>>> import numpy as np
>>> np.set_printoptions(precision=1, suppress=True, linewidth=160)
>>> rnd = lambda a: np.round(a, 1) + 0
>>> feats = np.load("x.npy")
>>> feats
array([[5., 1., 0., 0.],
       [0., 5., 1., 0.],
       [0., 0., 5., 1.],
       [0., 0., 0., 5.]])
>>> # triangular, det is the product of the diagonal
>>> ang = np.radians(180)
>>> r_ = np.eye(4)
>>> r_[2, 2] = r_[1, 1] = np.cos(ang)
>>> r_[2, 1], r_[1, 2] = -np.sin(ang), np.sin(ang)
>>> rnd(r_)
array([[ 1.,  0.,  0.,  0.],
       [ 0., -1.,  0.,  0.],
       [ 0.,  0., -1.,  0.],
       [ 0.,  0.,  0.,  1.]])
>>> B = feats @ r_.T
>>> rnd(np.linalg.det(r_)), np.trace(r_)
(np.float64(1.0), np.float64(0.0))
>>> np.allclose(np.linalg.norm(feats, axis=1), np.linalg.norm(B, axis=1))
True
>>> def softmax(z):
...     e = np.exp(z - z.max(axis=-1, keepdims=True))
...     return e / e.sum(axis=-1, keepdims=True)
... 
>>> rnd(softmax(feats[1]))
array([0., 1., 0., 0.])
>>> rnd(softmax(feats[1] + -2))
array([0., 1., 0., 0.])
>>> rnd(softmax(10 * feats[1]))
array([0., 1., 0., 0.])
>>> rnd(softmax(feats).sum(axis=1))
array([1., 1., 1., 1.])
>>> S = feats @ feats.T / np.sqrt(4)
>>> rnd(softmax(S + np.triu(np.full(S.shape, -np.inf), 1)))
array([[1., 0., 0., 0.],
       [0., 1., 0., 0.],
       [0., 0., 1., 0.],
       [0., 0., 0., 1.]])
>>> rnd(softmax(S))
array([[1., 0., 0., 0.],
       [0., 1., 0., 0.],
       [0., 0., 1., 0.],
       [0., 0., 0., 1.]])
>>> evals, V = np.linalg.eig(feats)
>>> rnd(np.sort(np.linalg.eigvals(np.linalg.inv(feats))))
array([0.2, 0.2, 0.2, 0.2])
>>> rnd(np.sort(np.linalg.eigvals(feats @ feats)))
array([25., 25., 25., 25.])
>>> np.prod(evals)
np.float64(625.0)
>>> evals
array([5., 5., 5., 5.])
>>> A = np.array([[21, -19, 1], [-19, 23, -9], [1, -9, 28]])
>>> A
array([[ 21, -19,   1],
       [-19,  23,  -9],
       [  1,  -9,  28]])
>>> x0 = np.array([-1, -9, 8])
>>> target = A @ x0
>>> target
array([ 158, -260,  304])
>>> rnd(np.linalg.solve(A, A[:, 0]))
array([1., 0., 0.])
>>> rnd(np.linalg.solve(A, target))
array([-1., -9.,  8.])
>>> rnd(np.linalg.solve(A.T, A[0]))
array([1., 0., 0.])
>>> rnd(np.linalg.solve(A, -2 * target))
array([  2.,  18., -16.])
>>> x0 = np.ones(3)
>>> for _ in range(4):
...     x0 = A @ x0
...     x0 /= np.linalg.norm(x0)
...     print(round(x0 @ A @ x0, 1))
... 
33.3
38.7
41.9
43.5
>>> rnd(np.linalg.eigvalsh(A)[-1])
np.float64(44.4)
>>> mat = np.minimum.outer(np.arange(1, 5), np.arange(1, 5)) * -1
>>> mat
array([[-1, -1, -1, -1],
       [-1, -2, -2, -2],
       [-1, -2, -3, -3],
       [-1, -2, -3, -4]])
>>> rnd(np.linalg.eigvalsh(mat).min())
np.float64(-8.3)
>>> Q = feats.astype(float).copy()
>>> for j in range(4):
...     Q[:, j] -= Q[:, :j] @ (Q[:, :j].T @ Q[:, j])
...     Q[:, j] /= np.linalg.norm(Q[:, j])
... 
>>> Q.T @ Q
array([[1., 0., 0., 0.],
       [0., 1., 0., 0.],
       [0., 0., 1., 0.],
       [0., 0., 0., 1.]])
>>> Q.T @ feats
array([[5., 1., 0., 0.],
       [0., 5., 1., 0.],
       [0., 0., 5., 1.],
       [0., 0., 0., 5.]])
>>> C2 = mat.T @ mat
>>> rnd(np.linalg.eigvalsh(C2)[::-1])
array([68.7,  1. ,  0.2,  0.1])
>>> np.allclose(C2, C2.T)
True
>>> C2
array([[ 4,  7,  9, 10],
       [ 7, 13, 17, 19],
       [ 9, 17, 23, 26],
       [10, 19, 26, 30]])
>>> (mat @ mat.T).shape
(4, 4)
>>> J = np.loadtxt("arr.csv", delimiter=",")
>>> J
array([[ -1.6,   1.6,  -0.3],
       [ -2.6,  -2.1,  -0.5],
       [  0.5,   1. ,   0.1],
       [  6.5,   0. ,   1.3],
       [ -4. ,  -1.4,  -0.8],
       [ -3.9,  -1.4,  -0.8],
       [  3.4,   0.1,   0.7],
       [  6.5,   0.4,   1.3],
       [ -2.2,  -0.2,  -0.4],
       [  2. ,   2.4,   0.4],
       [  3.3,  -0.8,   0.7],
       [  0.1,   1.4,   0. ],
       [ -6.1,  -1.4,  -1.2],
       [  1.5,  -1. ,   0.3],
       [ -0.5,   0.2,  -0.1],
       [  2. ,   0.5,   0.4],
       [  4.1,  -2. ,   0.8],
       [  0. ,  -0.6,   0. ],
       [  2.6,   0.3,   0.5],
       [ -4.1,  -1.1,  -0.8],
       [-10.4,   0.6,  -2.1],
       [  0.2,   0.3,   0.1],
       [ -6. ,   1.5,  -1.2]])
>>> # column 0 dominates
>>> z = J[:, 2] > np.median(J[:, 2])
>>> f = J[z].mean(axis=0) - J[~z].mean(axis=0)
>>> rnd((((J - J.mean(axis=0)) @ f > 0) == z).mean())
np.float64(0.9)
>>> z.astype(int)
array([0, 0, 1, 1, 0, 0, 1, 1, 0, 1, 1, 0, 0, 1, 0, 1, 1, 0, 1, 0, 0, 1, 0])
>>> round(np.log10(np.linalg.cond(J)))
2
>>> [round(float(x), 1) for x in np.linalg.svd(J, compute_uv=False)[:3]]
[20.0, 5.6, 0.1]
>>> np.linalg.matrix_rank(J, rtol=0.1)
np.int64(2)
>>> m1 = np.tanh(np.array([[0.6],
...     [0.1],
...     [-0.1],
...     [2.2],
...     [1.4],
...     [0.3],
...     [-0.3],
...     [-0.9],
...     [0.8],
...     [-0.8]]) @ np.array([[0.0, -0.3, 0.9]]))
>>> rnd(m1)
array([[ 0. , -0.2,  0.5],
       [ 0. ,  0. ,  0.1],
       [ 0. ,  0. , -0.1],
       [ 0. , -0.6,  1. ],
       [ 0. , -0.4,  0.9],
       [ 0. , -0.1,  0.3],
       [ 0. ,  0.1, -0.3],
       [ 0. ,  0.3, -0.7],
       [ 0. , -0.2,  0.6],
       [ 0. ,  0.2, -0.6]])
>>> # rank 2
>>> W = np.array([[0, -1, 1, -2, -2], [1, 3, -1, -2, 0], [0, -3, 3, 1, -2]])
>>> c = np.array([-1, -2, -5, 1, 2])
>>> act = np.maximum(A @ W + c, 0)
>>> np.linalg.matrix_rank(act)
np.int64(3)
>>> (act > 0).astype(int)
array([[0, 0, 1, 0, 0],
       [1, 1, 0, 0, 1],
       [0, 0, 1, 1, 0]])
>>> act
array([[  0,   0,  38,   0,   0],
       [ 22, 113,   0,   0,  58],
       [  0,   0,  89,  45,   0]])
>>> C = np.array([[1, 1, 0], [1, 2, 1], [0, 1, 0], [0, 1, 1], [0, 0, 0]])
>>> W @ C
array([[-1, -3, -3],
       [ 4,  4,  1],
       [-3, -2, -2]])
>>> act @ C
array([[  0,  38,   0],
       [135, 248, 113],
       [  0, 134,  45]])
>>> [round(float(x), 1) for x in np.linalg.svd(m1, compute_uv=False)[:3]]
[2.0, 0.2, 0.0]
>>> np.linalg.cond(m1) > 100
np.True_
>>> data = np.load("run13.npy")
>>> data
array([[0, 2, 2],
       [0, 0, 2],
       [0, 0, 0]])
>>> f = np.array([2, -3])
>>> np.array([np.convolve(row, f, "same") for row in data])
array([[ 0,  4, -2],
       [ 0,  0,  4],
       [ 0,  0,  0]])
>>> np.cross(data[0, :3], data[2, :3])
array([0, 0, 0])
>>> np.convolve(data[0], f)
array([ 0,  4, -2, -6])
>>> np.polyval(f, data[0])
array([-3,  1,  1])
>>> np.correlate(data[0], data[2], "full")
array([0, 0, 0, 0, 0])
>>> np.unique(data.round(6), axis=0).shape
(3, 3)
>>> np.linalg.lstsq(data[:-1].T, data[-1])[2]
np.int32(2)
>>> T = np.stack([data, 2 * data, data[::-1]])
>>> T.sum(axis=0)
array([[0, 6, 6],
       [0, 0, 8],
       [0, 2, 2]])
>>> rnd(np.linalg.det(T))
array([0., 0., 0.])
>>> arr = np.load("dump.npy")
>>> arr
array([[ 7, 10,  1],
       [ 3,  6, -3],
       [ 7, 10,  1],
       [ 8, 11,  2]])
>>> # rows and columns are dependent
>>> np.abs(np.diag(np.linalg.qr(arr)[1])) > 1e-9
array([ True,  True, False])
>>> rnd(np.trace(np.linalg.pinv(arr) @ arr))
np.float64(2.0)
>>> rnd(arr @ np.linalg.pinv(arr) @ arr)
array([[ 7., 10.,  1.],
       [ 3.,  6., -3.],
       [ 7., 10.,  1.],
       [ 8., 11.,  2.]])
>>> np.linalg.lstsq(arr[:-1].T, arr[-1])[2]
np.int32(2)
>>> rk = np.linalg.matrix_rank(arr)
>>> rk
np.int64(2)
>>> null = np.linalg.svd(arr)[2][rk:].T
>>> [int(np.linalg.matrix_rank(arr[:, :j + 1])) for j in range(3)]
[1, 2, 2]
>>> rnd(null[:, 0] / null[np.abs(null[:, 0]).round(6).argmax(), 0])
array([ 1. , -0.7, -0.3])
>>> np.allclose(arr @ null, 0)
True
>>> rnd(arr @ null)
array([[0.],
       [0.],
       [0.],
       [0.]])
>>> F = np.loadtxt("test11.csv", delimiter=",")
>>> F
array([[  0.9,   0.2,   0.6],
       [ -0.6,   0.3,  -0.5],
       [  0.8,   0.4,   0.1],
       [ -0.4,   1.4,   0.2],
       [ -2.4,  -0.6,  -1.2],
       [  0. ,   0.2,   0. ],
       [  2. ,   0.1,   0.2],
       [ -0.2,  -1.5,   0.7],
       [  0.5,  -0.3,   0.1],
       [ -2.7,  -0.6,  -0.3],
       [  8. , -19. ,   7. ],
       [  1.5,   0.1,  -0.3],
       [ -1.1,   1.7,   0.2],
       [ -0.3,  -0.4,  -0.7],
       [  0.5,   1.3,   0.9],
       [  0.3,  -0.9,  -0.8],
       [ -1.2,   0.8,   0.7],
       [  0.8,  -1.7,   0.6],
       [  0.2,  -0.7,   0.4],
       [ -2. ,  -0.3,  -1.1],
       [  0.9,  -0.8,   0.3],
       [ -0.7,   0.4,   0.5]])
>>> C2 = np.cov(F, rowvar=False)
>>> np.argwhere(np.triu(np.abs(np.corrcoef(F.T)) > 0.8, 1))
array([[0, 1],
       [0, 2],
       [1, 2]])
>>> C2.shape
(3, 3)
>>> rnd(np.corrcoef(F[:, 1], F[:, 0])[0, 1])
np.float64(-0.8)
>>> rnd(np.corrcoef(F.T))
array([[ 1. , -0.8,  0.9],
       [-0.8,  1. , -0.9],
       [ 0.9, -0.9,  1. ]])
